In [1]: import numpy as np

In [2]: np.set_printoptions(precision=2, suppress=True, linewidth=120, legacy="1.25")

In [3]: rnd = lambda a: np.round(a, 2) + 0

In [4]: B = np.array([[1, 0], [0, 4], [4, 3]])

In [5]: arr = np.tile(B, (2, 3))

In [6]: arr
Out[6]: 
array([[1, 0, 1, 0, 1, 0],
       [0, 4, 0, 4, 0, 4],
       [4, 3, 4, 3, 4, 3],
       [1, 0, 1, 0, 1, 0],
       [0, 4, 0, 4, 0, 4],
       [4, 3, 4, 3, 4, 3]])

In [7]: # row 3 repeats row 0

In [8]: rnd(arr @ np.linalg.pinv(arr) @ arr)
Out[8]: 
array([[1., 0., 1., 0., 1., 0.],
       [0., 4., 0., 4., 0., 4.],
       [4., 3., 4., 3., 4., 3.],
       [1., 0., 1., 0., 1., 0.],
       [0., 4., 0., 4., 0., 4.],
       [4., 3., 4., 3., 4., 3.]])

In [9]: np.allclose(arr[:-1].T @ np.linalg.lstsq(arr[:-1].T, arr[-1])[0], arr[-1])
Out[9]: True

In [10]: np.linalg.matrix_rank(arr, rtol=0.1)
Out[10]: 2

In [11]: rnd(np.linalg.norm(arr, 2) / np.linalg.norm(arr))
Out[11]: 0.9

In [12]: [round(float(x), 2) for x in np.linalg.svd(arr, compute_uv=False)[:3]]
Out[12]: [14.21, 7.08, 0.0]

In [13]: np.linalg.cond(arr) > 100
Out[13]: True

In [14]: U, sv, Vh = np.linalg.svd(arr, full_matrices=False)

In [15]: rnd(np.sqrt((sv ** 2).sum())), rnd(np.linalg.norm(arr))
Out[15]: (15.87, 15.87)

In [16]: rnd(sv)
Out[16]: array([14.21,  7.08,  0.  ,  0.  ,  0.  ,  0.  ])

In [17]: rnd(Vh @ Vh.T)
Out[17]: 
array([[1., 0., 0., 0., 0., 0.],
       [0., 1., 0., 0., 0., 0.],
       [0., 0., 1., 0., 0., 0.],
       [0., 0., 0., 1., 0., 0.],
       [0., 0., 0., 0., 1., 0.],
       [0., 0., 0., 0., 0., 1.]])

In [18]: r0, g = arr[3], arr[1]

In [19]: r0 @ g
Out[19]: 0

In [20]: p = (r0 @ g) / (r0 @ r0) * r0

In [21]: print(p)
[0. 0. 0. 0. 0. 0.]

In [22]: (g - p) @ r0
Out[22]: 0.0

In [23]: U, sv, Vh = np.linalg.svd(arr)

In [24]: evecs = Vh[:(sv > 1e-8).sum()]

In [25]: rng = np.random.default_rng(9)

In [26]: x0 = arr[5] + -2 * arr[0] + rng.integers(2) * np.eye(6)[3]

In [27]: x0
Out[27]: array([2., 3., 2., 3., 2., 3.])

In [28]: print(np.linalg.matrix_rank(np.vstack([arr, x0])))
2

In [29]: np.allclose(evecs.T @ evecs @ x0, x0)
Out[29]: True

In [30]: print(rnd(evecs.T @ evecs))
[[0.33 0.   0.33 0.   0.33 0.  ]
 [0.   0.33 0.   0.33 0.   0.33]
 [0.33 0.   0.33 0.   0.33 0.  ]
 [0.   0.33 0.   0.33 0.   0.33]
 [0.33 0.   0.33 0.   0.33 0.  ]
 [0.   0.33 0.   0.33 0.   0.33]]

In [31]: E = np.loadtxt("a.csv", delimiter=",")

In [32]: E
Out[32]: 
array([[ 4.,  3.,  3.,  1.,  1.,  5.,  1., -4., -2.,  5.],
       [ 0., -1., -2.,  1.,  4., -2.,  3., -5., -3.,  3.],
       [ 0.,  0., -5.,  2.,  4.,  2.,  0., -1.,  5., -5.],
       [ 0.,  0.,  0.,  4., -5., -4., -3., -2.,  0.,  0.],
       [ 0.,  0.,  0.,  0.,  0.,  3.,  4.,  4., -4.,  5.],
       [ 0.,  0.,  0.,  0.,  0., -1., -5., -1.,  2., -2.],
       [ 0.,  0.,  0.,  0.,  0.,  0., -3.,  0., -3.,  1.],
       [ 0.,  0.,  0.,  0.,  0.,  0.,  0.,  1.,  4.,  4.],
       [ 0.,  0.,  0.,  0.,  0.,  0.,  0.,  0.,  3.,  2.],
       [ 0.,  0.,  0.,  0.,  0.,  0.,  0.,  0.,  0., -1.]])

In [33]: # triangular, det is the product of the diagonal

In [34]: C2 = E.T @ E

In [35]: C2
Out[35]: 
array([[ 16.,  12.,  12.,   4.,   4.,  20.,   4., -16.,  -8.,  20.],
       [ 12.,  10.,  11.,   2.,  -1.,  17.,   0.,  -7.,  -3.,  12.],
       [ 12.,  11.,  38.,  -9., -25.,   9.,  -3.,   3., -25.,  34.],
       [  4.,   2.,  -9.,  22.,  -7.,  -9.,  -8., -19.,   5.,  -2.],
       [  4.,  -1., -25.,  -7.,  58.,  25.,  28., -18.,   6.,  -3.],
       [ 20.,  17.,   9.,  -9.,  25.,  59.,  28.,   9.,  -8.,  26.],
       [  4.,   0.,  -3.,  -8.,  28.,  28.,  69.,   8., -28.,  41.],
       [-16.,  -7.,   3., -19., -18.,   9.,   8.,  64.,   4.,  -4.],
       [ -8.,  -3., -25.,   5.,   6.,  -8., -28.,   4.,  92., -49.],
       [ 20.,  12.,  34.,  -2.,  -3.,  26.,  41.,  -4., -49., 110.]])

In [36]: np.linalg.matrix_rank(C2)
Out[36]: 9

In [37]: (E @ E.T).shape
Out[37]: (10, 10)

In [38]: np.trace(C2), (E ** 2).sum()
Out[38]: (538.0, 538.0)
